$ python -q
>>> import numpy as np
>>> from numpy import linalg as LA
>>> np.set_printoptions(suppress=True, linewidth=120)
>>> def rd(a):
...     return np.round(a, 2) + 0
... 
>>> M = np.load("arr.npy")
>>> M
array([[0, 1, 1, 1],
       [1, 0, 1, 1],
       [1, 1, 0, 1],
       [1, 1, 1, 0]])
>>> # symmetric
>>> rng = np.random.default_rng(2890)
>>> z = rng.permutation(4)
>>> z
array([1, 3, 0, 2])
>>> B = M[z][:, z]
>>> np.allclose(B, M)
True
>>> Q, evecs = LA.qr(M[:, :2])[0], LA.qr(M[:, 2:])[0]
>>> sigma = LA.svd(Q.T @ evecs, compute_uv=False)
>>> rd(np.degrees(np.arccos(sigma.clip(0, 1))))
array([36.87, 90.  ])
>>> rd(sigma)
array([0.8, 0. ])
>>> x = np.array([-2, -3, 1, -1])
>>> target = M @ x
>>> target
array([-3, -2, -6, -4])
>>> rd(LA.solve(M, target))
array([-2., -3.,  1., -1.])
>>> rd(LA.solve(M, M[:, 3]))
array([0., 0., 0., 1.])
>>> rd(LA.eigvalsh(M).min())
np.float64(-1.0)
>>> np.all(LA.eigvalsh(M) > 0)
np.False_
>>> w1 = np.array([[3, 5, 2, -5, -2, 1],
...     [5, 2, -4, 5, -4, -5],
...     [5, 1, 3, -3, -3, 0],
...     [0, 5, 2, 0, 4, -1]])
>>> coef = np.array([0, 1, 2, 3, 3, 5])
>>> hid = np.maximum(M @ w1 + coef, 0)
>>> (hid > 0).mean(axis=0)
array([1. , 1. , 1. , 0.5, 0.5, 0.5])
>>> hid
array([[10,  9,  3,  5,  0,  0],
       [ 8, 12,  9,  0,  2,  5],
       [ 8, 13,  2,  3,  1,  0],
       [13,  9,  3,  0,  0,  1]])
>>> Z = np.array([[-3, -1], [1, -3], [2, -2], [1, 3], [1, 1], [-4, -2]])
>>> (hid @ Z).round(6).argmax(axis=1)
array([0, 0, 0, 0])
